$ ipython --no-banner

In [1]: import numpy as np

In [2]: np.set_printoptions(suppress=True, linewidth=100)

In [3]: def tidy(a):
   ...:     return np.round(a, 3) + 0
   ...: 

In [4]: mat = np.array([[-2, -4, 1, -3, -1, 0, -4],
   ...:     [-2, -4, 1, -3, -1, 0, -4],
   ...:     [-3, -5, 0, -4, -2, -1, -5],
   ...:     [-3, -5, 0, -4, -2, -1, -5],
   ...:     [-1, -3, 2, -2, 0, 1, -3],
   ...:     [-2, -4, 1, -3, -1, 0, -4],
   ...:     [-1, -3, 2, -2, 0, 1, -3],
   ...:     [-1, -3, 2, -2, 0, 1, -3]])

In [5]: mat
Out[5]: 
array([[-2, -4,  1, -3, -1,  0, -4],
       [-2, -4,  1, -3, -1,  0, -4],
       [-3, -5,  0, -4, -2, -1, -5],
       [-3, -5,  0, -4, -2, -1, -5],
       [-1, -3,  2, -2,  0,  1, -3],
       [-2, -4,  1, -3, -1,  0, -4],
       [-1, -3,  2, -2,  0,  1, -3],
       [-1, -3,  2, -2,  0,  1, -3]])

In [6]: np.unique(mat.round(6), axis=0).shape
Out[6]: (3, 7)

In [7]: np.linalg.lstsq(mat[:-1].T, mat[-1])[2]
Out[7]: np.int32(2)

In [8]: tidy(mat @ np.linalg.pinv(mat) @ mat)
Out[8]: 
array([[-2., -4.,  1., -3., -1.,  0., -4.],
       [-2., -4.,  1., -3., -1.,  0., -4.],
       [-3., -5.,  0., -4., -2., -1., -5.],
       [-3., -5.,  0., -4., -2., -1., -5.],
       [-1., -3.,  2., -2.,  0.,  1., -3.],
       [-2., -4.,  1., -3., -1.,  0., -4.],
       [-1., -3.,  2., -2.,  0.,  1., -3.],
       [-1., -3.,  2., -2.,  0.,  1., -3.]])

In [9]: tidy(np.trace(np.linalg.pinv(mat) @ mat))
Out[9]: np.float64(2.0)

In [10]: left, s, Vh = np.linalg.svd(mat, full_matrices=False)

In [11]: (s > 1e-8).sum()
Out[11]: np.int64(2)

In [12]: tidy(np.sqrt((s ** 2).sum())), tidy(np.linalg.norm(mat))
Out[12]: (np.float64(19.621), np.float64(19.621))

In [13]: tidy(left.T @ left)
Out[13]: 
array([[1., 0., 0., 0., 0., 0., 0.],
       [0., 1., 0., 0., 0., 0., 0.],
       [0., 0., 1., 0., 0., 0., 0.],
       [0., 0., 0., 1., 0., 0., 0.],
       [0., 0., 0., 0., 1., 0., 0.],
       [0., 0., 0., 0., 0., 1., 0.],
       [0., 0., 0., 0., 0., 0., 1.]])

In [14]: tidy(np.cumsum(s ** 2) / np.sum(s ** 2))
Out[14]: array([0.956, 1.   , 1.   , 1.   , 1.   , 1.   , 1.   ])

In [15]: left.shape, s.shape, Vh.shape
Out[15]: ((8, 7), (7,), (7, 7))

In [16]: tidy(Vh @ Vh.T)
Out[16]: 
array([[1., 0., 0., 0., 0., 0., 0.],
       [0., 1., 0., 0., 0., 0., 0.],
       [0., 0., 1., 0., 0., 0., 0.],
       [0., 0., 0., 1., 0., 0., 0.],
       [0., 0., 0., 0., 1., 0., 0.],
       [0., 0., 0., 0., 0., 1., 0.],
       [0., 0., 0., 0., 0., 0., 1.]])

In [17]: np.abs(left[:, 0]).round(6).argmax()
Out[17]: np.int64(2)

In [18]: r0, v = mat[6], mat[2]

In [19]: r0 @ v
Out[19]: np.int64(40)

In [20]: r0 @ r0
Out[20]: np.int64(28)

In [21]: p = (r0 @ v) / (r0 @ r0) * r0

In [22]: tidy(v - p)
Out[22]: array([-1.571, -0.714, -2.857, -1.143, -2.   , -2.429, -0.714])

In [23]: tidy(np.linalg.norm(r0 + v) ** 2 + np.linalg.norm(r0 - v) ** 2)
Out[23]: np.float64(216.0)

In [24]: np.outer(r0, v)
Out[24]: 
array([[  3,   5,   0,   4,   2,   1,   5],
       [  9,  15,   0,  12,   6,   3,  15],
       [ -6, -10,   0,  -8,  -4,  -2, -10],
       [  6,  10,   0,   8,   4,   2,  10],
       [  0,   0,   0,   0,   0,   0,   0],
       [ -3,  -5,   0,  -4,  -2,  -1,  -5],
       [  9,  15,   0,  12,   6,   3,  15]])

In [25]: tidy(p)
Out[25]: array([-1.429, -4.286,  2.857, -2.857,  0.   ,  1.429, -4.286])

In [26]: X = np.loadtxt("out6.csv", delimiter=",")

In [27]: X
Out[27]: 
array([[  8.,  -2.,  -1.],
       [ 16.,  -4.,  -2.],
       [ 16.,  -4.,  -2.],
       [-16.,   4.,   2.],
       [ -8.,   2.,   1.],
       [ -8.,   2.,   1.]])

In [28]: np.allclose(X[:-1].T @ np.linalg.lstsq(X[:-1].T, X[-1])[0], X[-1])
Out[28]: True

In [29]: np.abs(np.diag(np.linalg.qr(X)[1])) > 1e-9
Out[29]: array([ True, False, False])

In [30]: try:
    ...:     np.linalg.inv(X)
    ...: except np.linalg.LinAlgError as e:
    ...:     print(e)
    ...: 
Last 2 dimensions of the array must be square

In [31]: np.unique(X.round(6), axis=0).shape
Out[31]: (4, 3)

In [32]: left, s, Vh = np.linalg.svd(X)

In [33]: evecs = Vh[:(s > 1e-8).sum()]

In [34]: rng = np.random.default_rng(45)

In [35]: x = X[2] + 2 * X[1] + rng.integers(2) * np.eye(3)[1]

In [36]: x
Out[36]: array([ 48., -11.,  -6.])

In [37]: tidy(np.linalg.norm(x - evecs.T @ evecs @ x))
Out[37]: np.float64(0.971)

In [38]: np.linalg.matrix_rank(np.vstack([X, x]))
Out[38]: np.int64(2)

In [39]: left, s, Vh = np.linalg.svd(X)

In [40]: tidy(s)
Out[40]: array([32.171,  0.   ,  0.   ])

In [41]: B = left[:, :1] @ np.diag(s[:1]) @ Vh[:1]

In [42]: tidy(np.linalg.norm(X - B, 2)), tidy(s[1])
Out[42]: (np.float64(0.0), np.float64(0.0))

In [43]: np.linalg.matrix_rank(B)
Out[43]: np.int64(1)

In [44]: tidy(np.linalg.norm(X - B) / np.linalg.norm(X))
Out[44]: np.float64(0.0)
